In [1]: import numpy as np

In [2]: np.set_printoptions(precision=2, suppress=True, linewidth=100)

In [3]: rnd = lambda a: np.round(a, 2) + 0

In [4]: arr = np.array([[2, 3, 0, 0, 0, 3],
   ...:     [0, 3, 0, 0, 0, 1],
   ...:     [0, 0, 3, 2, 2, 0],
   ...:     [0, 0, 3, 1, 3, 0],
   ...:     [0, 0, 1, 0, 2, 0],
   ...:     [1, 3, 0, 0, 0, 2]])

In [5]: rng = np.random.default_rng(54)

In [6]: Y = arr + rng.integers(-2, 3, (6, 5)) @ rng.integers(-2, 3, (5, 6))

In [7]: Y
Out[7]: 
array([[ 5,  3,  3, -1,  2,  2],
       [-3, -2, -2,  1, -1,  5],
       [-2, -6,  4,  8,  1,  8],
       [-2,  7, -8, -6,  7, -7],
       [ 1,  3, -1, -3,  4, -4],
       [ 7,  6,  8, -4,  0, -5]])

In [8]: Y - arr
Out[8]: 
array([[  3,   0,   3,  -1,   2,  -1],
       [ -3,  -5,  -2,   1,  -1,   4],
       [ -2,  -6,   1,   6,  -1,   8],
       [ -2,   7, -11,  -7,   4,  -7],
       [  1,   3,  -2,  -3,   2,  -4],
       [  6,   3,   8,  -4,   0,  -7]])

In [9]: np.linalg.matrix_rank(Y - arr, tol=1e-8)
Out[9]: np.int64(5)

In [10]: Z = np.array([[1, 0, -1], [-1, -3, 0], [-2, 1, -2]])

In [11]: F = (rng.random((14, 3)) < 0.25) @ Z

In [12]: F
Out[12]: 
array([[ 1,  0, -1],
       [-2, -2, -3],
       [ 1,  0, -1],
       [ 1,  0, -1],
       [ 0,  0,  0],
       [-3, -2, -2],
       [ 0,  0,  0],
       [-2,  1, -2],
       [ 1,  0, -1],
       [ 0,  0,  0],
       [-3, -2, -2],
       [ 0,  0,  0],
       [ 1,  0, -1],
       [-1, -3,  0]])

In [13]: vec = np.array([1, 2, 2])

In [14]: target = F @ vec

In [15]: rnd(np.linalg.pinv(F) @ F)
Out[15]: 
array([[1., 0., 0.],
       [0., 1., 0.],
       [0., 0., 1.]])

In [16]: target = target + 0.1 * rng.normal(size=14)

In [17]: rnd(target)
Out[17]: 
array([ -1.07, -12.02,  -0.96,  -0.96,   0.06, -10.95,   0.12,  -4.02,  -1.04,  -0.03, -10.96,
        -0.06,  -1.12,  -7.12])

In [18]: b, *_ = np.linalg.lstsq(F, target)

In [19]: [round(float(np.linalg.norm(np.linalg.solve(F.T @ F + lam * np.eye(3), F.T @ target))), 2) for lam in (0, 1, 10, 100)]
Out[19]: [3.01, 2.93, 2.43, 1.02]

In [20]: rnd(np.linalg.norm(target - F @ b))
Out[20]: np.float64(0.24)

In [21]: b.round()
Out[21]: array([1., 2., 2.])

In [22]: rnd(F.T @ (target - F @ b))
Out[22]: array([0., 0., 0.])
